$ python3 -q
>>> import numpy as np
>>> np.set_printoptions(suppress=True, linewidth=160)
>>> K = np.loadtxt("mat.csv", delimiter=",")
>>> K.round(2) + 0
array([[  0.27,  -3.46,  -3.66, -17.01],
       [  0.36,  -3.27,  -3.54, -16.66],
       [  0.37,  -3.24,  -3.53, -16.61],
       [  1.02,  -1.9 ,  -2.68, -14.03],
       [  1.02,  -1.9 ,  -2.68, -14.03],
       [  2.2 ,   0.97,  -0.86,  -7.58],
       [  2.37,   1.67,  -0.37,  -5.32],
       [  2.16,   2.06,  -0.02,  -2.61],
       [  1.63,   1.74,  -0.05,  -1.19],
       [  1.6 ,   1.72,  -0.05,  -1.15],
       [  1.51,   1.64,  -0.07,  -1.02],
       [  1.32,   1.47,  -0.11,  -0.8 ],
       [  1.06,   1.21,  -0.18,  -0.57],
       [  0.7 ,   0.81,  -0.26,  -0.35],
       [  0.4 ,   0.48,  -0.3 ,  -0.23],
       [  0.35,   0.42,  -0.3 ,  -0.22],
       [  0.3 ,   0.37,  -0.29,  -0.2 ],
       [  0.01,   0.01,  -0.07,  -0.03],
       [  0.  ,   0.  ,  -0.02,  -0.01],
       [  0.07,   0.09,   0.32,   0.16],
       [  0.1 ,   0.12,   0.4 ,   0.2 ],
       [  0.18,   0.23,   0.59,   0.31],
       [  0.31,   0.39,   0.83,   0.45],
       [  2.05,   2.68,   3.3 ,   2.14],
       [  2.71,   3.56,   4.12,   2.77],
       [  4.72,   6.26,   6.52,   4.73],
       [  4.86,   6.45,   6.68,   4.86],
       [  7.17,   9.59,   9.33,   7.18],
       [  7.82,  10.47,  10.06,   7.83],
       [ 21.28,  29.04,  24.67,  22.1 ],
       [ 22.04,  30.09,  25.48,  22.93]])
>>> # rows and columns are dependent
>>> rng = np.random.default_rng(14)
>>> other = K + rng.integers(-2, 3, (31, 3)) @ rng.integers(-2, 3, (3, 4))
>>> other.round(2)
array([[  2.27,  -9.46,  -1.66, -18.01],
       [ -0.64,  -4.27,  -8.54, -19.66],
       [ -0.63,  -4.24,  -0.53, -17.61],
       [  0.02,   1.1 ,  -5.68, -14.03],
       [ -3.98,  -0.9 ,  -2.68, -19.03],
       [  4.2 ,   0.97,   2.14,  -4.58],
       [  7.37,  -1.33,   0.63,  -1.32],
       [  1.16,   5.06,   4.98,  -0.61],
       [  2.63,  -3.26,  -0.05,  -3.19],
       [  2.6 ,   2.72,   4.95,   1.85],
       [ -0.49,   7.64,   1.93,   0.98],
       [  3.32,  -2.53,   0.89,  -0.8 ],
       [  7.06,  -0.79,   5.82,   6.43],
       [ -0.3 ,  -0.19,  -1.26,  -2.35],
       [  5.4 ,  -6.52,   2.7 ,   1.77],
       [ -0.65,   1.42,  -2.3 ,  -1.22],
       [  5.3 ,  -4.63,   1.71,   2.8 ],
       [ -7.99,   4.01,  -6.07,  -8.03],
       [ -2.  ,  -2.  ,   1.98,  -3.01],
       [ -7.93,   4.09,  -5.68,  -7.84],
       [  0.1 ,   4.12,   6.4 ,   4.2 ],
       [  7.18,  -4.77,   5.59,   6.31],
       [  7.31,  -2.61,   4.83,   7.45],
       [  1.05,   7.68,   3.3 ,   4.14],
       [  4.71,   3.56,   7.12,   5.77],
       [  4.72,   2.26,   0.52,   0.73],
       [  3.86,   7.45,   8.68,   4.86],
       [  3.17,   9.59,  11.33,   3.18],
       [  3.82,  18.47,   8.06,   7.83],
       [ 23.28,  31.04,  22.67,  25.1 ],
       [ 18.04,  36.09,  24.48,  21.93]])
>>> np.round(np.linalg.svd(other - K, compute_uv=False), 2) + 0
array([34.11, 20.43, 12.09,  0.  ])
>>> np.round(np.abs(other - K).sum(axis=1), 2)
array([11., 10.,  6.,  7., 11.,  8., 13., 11.,  8., 10., 12.,  7., 21.,  5., 17.,  5., 15., 26.,  9., 26., 14., 23., 21.,  8.,  8., 14.,  4., 10., 14.,  9.,
       12.])
>>> np.linalg.matrix_rank(other - K, tol=1e-8)
np.int64(3)
>>> W2 = other[[17, 12]].astype(float)
>>> for _ in range(5):
...     z = np.linalg.norm(other[:, None] - W2, axis=-1).argmin(axis=1)
...     W2 = np.array([other[z == j].mean(axis=0) for j in range(2)])
... 
>>> z
array([0, 0, 0, 0, 0, 0, 0, 1, 0, 1, 1, 0, 1, 0, 0, 0, 1, 0, 0, 0, 1, 1, 1, 1, 1, 1, 1, 1, 1, 1, 1])
>>> W2.round(2)
array([[ 0.07, -1.54, -1.74, -7.93],
       [ 5.8 ,  7.68,  7.65,  6.43]])
>>> np.bincount(z)
array([15, 16])
>>> np.round(W2[1] - W2[0], 2)
array([ 5.73,  9.22,  9.39, 14.36])
